% python3 -q
>>> import numpy as np
>>> np.set_printoptions(precision=1, suppress=True, linewidth=200)
>>> tidy = lambda a: np.round(a, 1) + 0
>>> data = np.arange(132).reshape(11, 12) + 5
>>> print(data)
[[  5   6   7   8   9  10  11  12  13  14  15  16]
 [ 17  18  19  20  21  22  23  24  25  26  27  28]
 [ 29  30  31  32  33  34  35  36  37  38  39  40]
 [ 41  42  43  44  45  46  47  48  49  50  51  52]
 [ 53  54  55  56  57  58  59  60  61  62  63  64]
 [ 65  66  67  68  69  70  71  72  73  74  75  76]
 [ 77  78  79  80  81  82  83  84  85  86  87  88]
 [ 89  90  91  92  93  94  95  96  97  98  99 100]
 [101 102 103 104 105 106 107 108 109 110 111 112]
 [113 114 115 116 117 118 119 120 121 122 123 124]
 [125 126 127 128 129 130 131 132 133 134 135 136]]
>>> W = np.array([[0, -2, 0, 2],
...     [2, 2, 0, -2],
...     [-1, -2, 1, 0],
...     [-2, 2, 0, -2],
...     [-1, -2, 1, -2],
...     [-1, -2, 0, -2],
...     [-2, 1, 1, -1],
...     [1, 1, 2, -2],
...     [0, 1, -1, -1],
...     [2, 2, 0, 0],
...     [-2, -1, 1, -2],
...     [2, 0, 2, -2]])
>>> b = np.array([-2, -2, 5, -4])
>>> act = np.maximum(data @ W + b, 0)
>>> print(act)
[[  0  13  90   0]
 [  0  13 174   0]
 [  0  13 258   0]
 [  0  13 342   0]
 [  0  13 426   0]
 [  0  13 510   0]
 [  0  13 594   0]
 [  0  13 678   0]
 [  0  13 762   0]
 [  0  13 846   0]
 [  0  13 930   0]]
>>> cent = np.array([[1, 0, 0], [-2, -2, -2], [-2, -1, -2], [-2, 1, 0]])
>>> print((act @ cent).round(6).argmax(axis=1))
[1 1 1 1 1 1 1 1 1 1 1]
>>> print(W @ cent)
[[ 0  6  4]
 [ 2 -6 -4]
 [ 1  3  2]
 [-2 -6 -4]
 [ 5  1  2]
 [ 7  2  4]
 [-4 -4 -4]
 [-1 -6 -6]
 [ 2 -2  0]
 [-2 -4 -4]
 [ 2 -1  0]
 [ 2 -4 -4]]
>>> print(act @ cent)
[[ -206  -116  -206]
 [ -374  -200  -374]
 [ -542  -284  -542]
 [ -710  -368  -710]
 [ -878  -452  -878]
 [-1046  -536 -1046]
 [-1214  -620 -1214]
 [-1382  -704 -1382]
 [-1550  -788 -1550]
 [-1718  -872 -1718]
 [-1886  -956 -1886]]
>>> W0 = np.load("data.npy")
>>> print(W0)
[[ 1.  0. -1.  1.]
 [ 5. -2.  3. -1.]
 [ 5. -4.  5. -1.]
 [ 3. -4.  1.  3.]]
>>> C2 = W0.T @ W0
>>> print(np.allclose(C2, C2.T))
True
>>> print(tidy(np.linalg.svd(W0, compute_uv=False) ** 2))
[122.5  18.    3.5   0. ]
>>> print(np.diag(C2))
[60. 36. 36. 12.]
>>> print(tidy(np.linalg.eigvalsh(C2)[::-1]))
[122.5  18.    3.5   0. ]
>>> print(np.linalg.lstsq(W0[:-1].T, W0[-1])[2])
3
>>> print(tidy(W0 @ np.linalg.pinv(W0) @ W0))
[[ 1.  0. -1.  1.]
 [ 5. -2.  3. -1.]
 [ 5. -4.  5. -1.]
 [ 3. -4.  1.  3.]]
>>> print(np.abs(np.diag(np.linalg.qr(W0)[1])) > 1e-9)
[ True  True  True False]
>>> print(tidy(np.trace(np.linalg.pinv(W0) @ W0)))
3.0
>>> print(np.unique(W0.round(6), axis=0).shape)
(4, 4)
>>> U, sig, Vh = np.linalg.svd(W0)
>>> print(np.argmax(sig[:-1] / (sig[1:] + 1e-6)) + 1)
3
>>> Y = U[:, :3] @ np.diag(sig[:3]) @ Vh[:3]
>>> print(tidy(np.abs(W0 - Y).max()))
0.0
>>> cent = np.array([[3, 2, 0]])
>>> rng = np.random.default_rng(81)
>>> A = rng.normal(size=(25, 1)) @ cent + np.array([1, 2, 1])
>>> print(tidy(A))
[[ 2.7  3.1  1. ]
 [ 3.3  3.6  1. ]
 [-1.2  0.6  1. ]
 [ 2.5  3.   1. ]
 [ 4.7  4.5  1. ]
 [ 1.1  2.1  1. ]
 [ 5.   4.7  1. ]
 [ 4.4  4.3  1. ]
 [ 0.3  1.5  1. ]
 [ 3.   3.3  1. ]
 [ 2.8  3.2  1. ]
 [ 5.1  4.7  1. ]
 [ 2.   2.6  1. ]
 [-4.5 -1.6  1. ]
 [ 2.2  2.8  1. ]
 [ 3.1  3.4  1. ]
 [ 1.5  2.4  1. ]
 [ 2.7  3.1  1. ]
 [-2.4 -0.2  1. ]
 [ 5.   4.7  1. ]
 [ 1.6  2.4  1. ]
 [-2.5 -0.3  1. ]
 [-0.6  0.9  1. ]
 [ 0.9  1.9  1. ]
 [ 2.7  3.1  1. ]]
>>> vec = np.array([2, -2, -2])
>>> print(tidy(A @ np.eye(3)[0]))
[ 2.7  3.3 -1.2  2.5  4.7  1.1  5.   4.4  0.3  3.   2.8  5.1  2.  -4.5  2.2  3.1  1.5  2.7 -2.4  5.   1.6 -2.5 -0.6  0.9  2.7]
>>> print(tidy(A @ vec))
[-2.9 -2.4 -5.4 -3.  -1.5 -3.9 -1.3 -1.7 -4.5 -2.7 -2.8 -1.3 -3.4 -7.6 -3.2 -2.6 -3.6 -2.9 -6.2 -1.3 -3.6 -6.3 -5.1 -4.1 -2.9]
>>> blk = np.stack([A, 4 * A, A[::-1]])
>>> print(tidy(np.linalg.norm(blk, axis=(1, 2))))
[22.1 88.3 22.1]
>>> print(tidy(np.einsum("bij,cij->bc", blk, blk)))
[[ 487.  1947.9  187.5]
 [1947.9 7791.6  750. ]
 [ 187.5  750.   487. ]]
>>> print((blk @ A.T).shape)
(3, 25, 25)
>>> print(np.linalg.matrix_rank(blk))
[2 2 2]
>>> print(np.linalg.matrix_rank(blk.reshape(3, -1)))
2
>>> print(A.shape)
(25, 3)
>>> print(tidy(np.linalg.norm(A)))
22.1
>>> print(tidy(A - A[0]))
[[ 0.   0.   0. ]
 [ 0.6  0.4  0. ]
 [-3.9 -2.6  0. ]
 [-0.2 -0.1  0. ]
 [ 2.   1.3  0. ]
 [-1.6 -1.   0. ]
 [ 2.3  1.5  0. ]
 [ 1.7  1.2  0. ]
 [-2.4 -1.6  0. ]
 [ 0.3  0.2  0. ]
 [ 0.1  0.   0. ]
 [ 2.4  1.6  0. ]
 [-0.7 -0.5  0. ]
 [-7.2 -4.8  0. ]
 [-0.5 -0.3  0. ]
 [ 0.4  0.3  0. ]
 [-1.2 -0.8  0. ]
 [ 0.   0.   0. ]
 [-5.1 -3.4  0. ]
 [ 2.3  1.6  0. ]
 [-1.1 -0.7  0. ]
 [-5.2 -3.4  0. ]
 [-3.3 -2.2  0. ]
 [-1.8 -1.2  0. ]
 [ 0.   0.   0. ]]
>>> print(tidy(A.sum(axis=0)))
[45.6 63.7 25. ]
>>> print(np.linalg.matrix_rank(A))
2
>>> print(tidy(np.diff(A, axis=0)))
[[ 0.6  0.4  0. ]
 [-4.5 -3.   0. ]
 [ 3.7  2.4  0. ]
 [ 2.2  1.5  0. ]
 [-3.6 -2.4  0. ]
 [ 3.9  2.6  0. ]
 [-0.6 -0.4  0. ]
 [-4.2 -2.8  0. ]
 [ 2.7  1.8  0. ]
 [-0.2 -0.2  0. ]
 [ 2.4  1.6  0. ]
 [-3.2 -2.1  0. ]
 [-6.4 -4.3  0. ]
 [ 6.7  4.4  0. ]
 [ 0.9  0.6  0. ]
 [-1.6 -1.   0. ]
 [ 1.2  0.8  0. ]
 [-5.1 -3.4  0. ]
 [ 7.4  4.9  0. ]
 [-3.5 -2.3  0. ]
 [-4.1 -2.7  0. ]
 [ 1.9  1.2  0. ]
 [ 1.5  1.   0. ]
 [ 1.8  1.2  0. ]]
>>> print(tidy(np.abs(A).max()))
5.1
>>> print(np.linalg.lstsq(A[:-1].T, A[-1])[2])
2
>>> F = np.loadtxt("m.csv", delimiter=",")
>>> print(F)
[[-1.6 -1.4  0.  -0.6 -0.1 -0.1 -1.7  0.2]
 [-1.4  2.1  0.4  0.8  1.1  0.4  0.2 -2.1]
 [-0.6 -0.1 -0.9  0.7  0.  -0.6 -1.4  0.3]
 [-0.5 -0.2  1.8 -1.8 -2.4  0.6 -0.7  0.7]
 [ 0.  -1.9  0.4 -0.1 -0.2  0.3  0.6  1.3]
 [ 2.8  1.  -1.5  1.9 -0.1 -0.7 -0.2 -0.5]
 [-1.1  0.7 -0.7 -2.8  1.8 -0.5 -0.2  2.3]
 [ 1.2  1.2 -2.6  0.5 -0.7 -1.2  0.8  0.2]
 [ 0.9 -1.4 -1.7  1.  -1.5 -0.9  0.5 -1.9]
 [-1.3 -0.9  1.2 -0.9  0.2  0.7  0.4 -0.6]
 [-0.5 -0.2 -0.3 -0.2 -1.2  0.1  0.9 -1. ]
 [-0.1 -1.3  1.3  0.3  0.8  0.6 -1.3  0.2]
 [ 0.2  0.9  0.8  1.2  1.1  0.3  1.3 -0.8]
 [-0.3  0.1  0.4  0.4  0.2  0.1 -0.2 -0.3]
 [-0.1 -0.7  0.   0.1 -1.3  0.   1.5 -1.5]
 [ 0.9 -0.9 -4.7  1.1  1.1 -2.1 -0.2 -0.8]
 [-1.8  1.   0.8  0.2  1.7  0.2 -0.9 -0.2]
 [-1.3  0.5 -3.9  0.6  0.5 -2.3 -0.4  0.3]
 [-0.1 -1.   1.3  0.5  0.9  0.8 -1.4  0.9]
 [-0.3  0.3 -0.5 -0.4 -0.2 -0.3  1.   0.7]
 [ 0.4  0.4 -2.6 -1.1 -1.  -1.2 -1.2  0.1]
 [ 1.1 -2.   0.  -1.5 -1.1  0.1 -1.3  0.5]
 [ 0.   0.4 -2.   0.3 -1.1 -0.9 -0.7  0.1]
 [-1.   0.   3.5  2.2 -0.5  1.5  1.2  0.5]
 [ 0.8  0.3  1.8  1.1  0.5  1.  -0.8  0.9]
 [-0.6 -0.6  3.   0.8  1.5  1.5 -0.3 -0.2]
 [ 0.5  0.6  1.8  1.  -1.1  0.8  1.1  0.3]
 [-0.6  1.1  3.  -0.9 -1.5  1.4  0.1  1.1]
 [ 0.1 -0.7 -1.4  0.3  1.8 -0.6  0.5  0.8]
 [ 0.7 -0.1  2.  -0.3  0.9  1.   0.4  2. ]
 [-1.3 -0.9 -3.6  0.2 -0.2 -1.6  0.3 -1.4]
 [-1.5 -0.2  0.5 -0.4 -0.5  0.2 -0.8 -0.1]
 [-1.  -0.9 -1.6 -1.4 -0.4 -0.9 -1.1 -0.3]]
>>> cen = (F - F.mean(axis=0)) / F.std(axis=0)
>>> print(tidy(cen.std(axis=0)))
[1. 1. 1. 1. 1. 1. 1. 1.]
>>> b = np.linalg.lstsq(np.delete(cen, 0, axis=1), cen[:, 0])[0]
>>> print(tidy(1 - np.var(cen[:, 0] - np.delete(cen, 0, axis=1) @ b)))
0.4
>>> print(np.abs(b).argmax())
1
>>> print(tidy(b))
[ 0.  -2.9  0.5 -0.4  2.6  0.   0.5]
>>> E = np.load("run6.npy")
>>> print(E)
[[58 24 60 26  9 46]
 [24 20 26 14  8 14]
 [60 26 73 31 12 53]
 [26 14 31 15  5 23]
 [ 9  8 12  5  5  4]
 [46 14 53 23  4 46]]
>>> U, sig, Vh = np.linalg.svd(E)
>>> vecs = Vh[:(sig > 1e-8).sum()]
>>> vec = E[5] + 5 * E[4] + rng.integers(2) * np.eye(6)[5]
>>> print(vec)
[ 91.  54. 113.  48.  29.  67.]
>>> print(tidy(vecs.T @ vecs))
[[ 1.   0.1  0.  -0.2  0.   0.1]
 [ 0.1  0.8 -0.1  0.4  0.1 -0.1]
 [ 0.  -0.1  0.8  0.1  0.3  0.2]
 [-0.2  0.4  0.1  0.4 -0.1  0.3]
 [ 0.   0.1  0.3 -0.1  0.4 -0.3]
 [ 0.1 -0.1  0.2  0.3 -0.3  0.7]]
>>> print(tidy(np.linalg.norm(vec - vecs.T @ vecs @ vec)))
0.6
>>> print(np.allclose(vecs.T @ vecs @ vec, vec))
False
>>> print(tidy(np.diag(vecs.T @ vecs)))
[1.  0.8 0.8 0.4 0.4 0.7]
>>> print(tidy(np.trace(np.linalg.pinv(E) @ E)))
4.0
>>> print(np.linalg.lstsq(E[:-1].T, E[-1])[2])
4
>>> print(np.allclose(E[:-1].T @ np.linalg.lstsq(E[:-1].T, E[-1])[0], E[-1]))
True
>>> evals, vecs = np.linalg.eigh(E)
>>> print(tidy(vecs.T @ E @ vecs))
[[  0.    0.    0.    0.    0.    0. ]
 [  0.    0.    0.    0.    0.    0. ]
 [  0.    0.    3.4   0.    0.    0. ]
 [  0.    0.    0.    5.6   0.    0. ]
 [  0.    0.    0.    0.   17.    0. ]
 [  0.    0.    0.    0.    0.  190.9]]
>>> print(tidy(np.abs(vecs[:, -1])))
[0.5 0.2 0.6 0.3 0.1 0.5]
>>> print(np.abs(vecs[:, -1]).round(6).argmax())
2
>>> print(tidy(np.linalg.eigvalsh(E + -2 * np.eye(6))))
[ -2.   -2.    1.4   3.6  15.  188.9]
>>> print(tidy(vecs.T @ vecs))
[[1. 0. 0. 0. 0. 0.]
 [0. 1. 0. 0. 0. 0.]
 [0. 0. 1. 0. 0. 0.]
 [0. 0. 0. 1. 0. 0.]
 [0. 0. 0. 0. 1. 0.]
 [0. 0. 0. 0. 0. 1.]]
>>> print(tidy(evals.sum()), np.trace(E))
217.0 217
>>> print(tidy(np.linalg.svd(E, compute_uv=False)))
[190.9  17.    5.6   3.4   0.    0. ]
>>> evals, vecs = np.linalg.eigh(E)
>>> vec = np.array([2, -3, 1, 3, -1, -3])
>>> print(tidy(vecs * np.maximum(evals, 0) @ vecs.T))
[[58. 24. 60. 26.  9. 46.]
 [24. 20. 26. 14.  8. 14.]
 [60. 26. 73. 31. 12. 53.]
 [26. 14. 31. 15.  5. 23.]
 [ 9.  8. 12.  5.  5.  4.]
 [46. 14. 53. 23.  4. 46.]]
>>> print(tidy(np.linalg.eigvalsh(E[1:, 1:])))
[  0.    0.3   3.8  16.9 137.9]
>>> labels = rng.permutation(6)
>>> print(labels)
[0 5 1 4 3 2]
>>> Y = E[labels][:, labels]
>>> print(tidy(np.sort(np.abs(np.linalg.eigvals(Y)))))
[  0.    0.    3.4   5.6  17.  190.9]
>>> print(np.diag(Y))
[58 46 20  5 15 73]
>>> Y = np.array([[1, 1], [1, -1]])
>>> K = np.kron(Y, np.kron(Y, Y))[rng.permutation(8)][:4]
>>> print(K)
[[ 1 -1 -1  1 -1  1  1 -1]
 [ 1  1 -1 -1  1  1 -1 -1]
 [ 1  1  1  1 -1 -1 -1 -1]
 [ 1 -1 -1  1  1 -1 -1  1]]
>>> r0, g = K[0], K[1]
>>> print(r0 @ r0)
8
>>> pr = (r0 @ g) / (r0 @ r0) * r0
>>> print((g - pr) @ r0)
0.0
>>> print(pr)
[ 0. -0. -0.  0. -0.  0.  0. -0.]
>>> print(np.outer(r0, g))
[[ 1  1 -1 -1  1  1 -1 -1]
 [-1 -1  1  1 -1 -1  1  1]
 [-1 -1  1  1 -1 -1  1  1]
 [ 1  1 -1 -1  1  1 -1 -1]
 [-1 -1  1  1 -1 -1  1  1]
 [ 1  1 -1 -1  1  1 -1 -1]
 [ 1  1 -1 -1  1  1 -1 -1]
 [-1 -1  1  1 -1 -1  1  1]]
>>> print(np.linalg.matrix_rank(np.outer(r0, g)))
1
>>> print(tidy(np.linalg.norm(r0 + g) ** 2 + np.linalg.norm(r0 - g) ** 2))
32.0
>>> feats = np.load("w.npy")
>>> print(feats)
[[0 2 0 0 2 2 1 1 0 1 0]
 [0 0 2 0 0 2 2 1 1 0 1]
 [1 0 0 2 0 0 2 2 1 1 0]
 [0 1 0 0 2 0 0 2 2 1 1]
 [1 0 1 0 0 2 0 0 2 2 1]
 [1 1 0 1 0 0 2 0 0 2 2]
 [2 1 1 0 1 0 0 2 0 0 2]
 [2 2 1 1 0 1 0 0 2 0 0]
 [0 2 2 1 1 0 1 0 0 2 0]
 [0 0 2 2 1 1 0 1 0 0 2]
 [2 0 0 2 2 1 1 0 1 0 0]]
>>> labels = rng.permutation(11)
>>> Y = feats[:, labels] * rng.choice([-1, 1], 11)
>>> print(Y)
[[ 1  0  1  0  0 -2 -2  2  0  0 -1]
 [ 2  0  1 -2  1  0 -2  0  0  1  0]
 [ 2 -1  2  0  0  0  0  0  2  1 -1]
 [ 0  0  2  0  1 -2  0  1  0  2 -1]
 [ 0 -1  0 -1  1  0 -2  0  0  2 -2]
 [ 2 -1  0  0  2  0  0  1  1  0 -2]
 [ 0 -2  2 -1  2 -1  0  1  0  0  0]
 [ 0 -2  0 -1  0  0 -1  2  1  2  0]
 [ 1  0  0 -2  0 -1  0  2  1  0 -2]
 [ 0  0  1 -2  2 -1 -1  0  2  0  0]
 [ 1 -2  0  0  0 -2 -1  0  2  1  0]]
>>> U, _, Vh = np.linalg.svd(feats.T @ Y)
>>> print(tidy(U @ Vh))
[[ 0. -1.  0.  0.  0.  0.  0.  0.  0.  0.  0.]
 [ 0.  0.  0.  0.  0.  0.  0.  1.  0.  0.  0.]
 [ 0.  0.  0. -1.  0.  0.  0.  0.  0.  0.  0.]
 [ 0.  0.  0.  0.  0.  0.  0.  0.  1.  0.  0.]
 [ 0.  0.  0.  0.  0. -1.  0.  0.  0.  0.  0.]
 [ 0.  0.  0.  0.  0.  0. -1.  0.  0.  0.  0.]
 [ 1.  0.  0.  0.  0.  0.  0.  0.  0.  0.  0.]
 [ 0.  0.  1.  0.  0.  0.  0.  0.  0.  0.  0.]
 [ 0.  0.  0.  0.  0.  0.  0.  0.  0.  1.  0.]
 [ 0.  0.  0.  0.  0.  0.  0.  0.  0.  0. -1.]
 [ 0.  0.  0.  0.  1.  0.  0.  0.  0.  0.  0.]]
>>> print(tidy(np.linalg.lstsq(feats, Y)[0]))
[[ 0. -1.  0.  0.  0.  0.  0.  0.  0.  0.  0.]
 [ 0.  0.  0.  0.  0.  0.  0.  1.  0.  0.  0.]
 [ 0.  0.  0. -1.  0.  0.  0.  0.  0.  0.  0.]
 [ 0.  0.  0.  0.  0.  0.  0.  0.  1.  0.  0.]
 [ 0.  0.  0.  0.  0. -1.  0.  0.  0.  0.  0.]
 [ 0.  0.  0.  0.  0.  0. -1.  0.  0.  0.  0.]
 [ 1.  0.  0.  0.  0.  0.  0.  0.  0.  0.  0.]
 [ 0.  0.  1.  0.  0.  0.  0.  0.  0.  0.  0.]
 [ 0.  0.  0.  0.  0.  0.  0.  0.  0.  1.  0.]
 [ 0.  0.  0.  0.  0.  0.  0.  0.  0.  0. -1.]
 [ 0.  0.  0.  0.  1.  0.  0.  0.  0.  0.  0.]]
>>> print(labels)
[ 6  0  7  2 10  4  5  1  3  8  9]
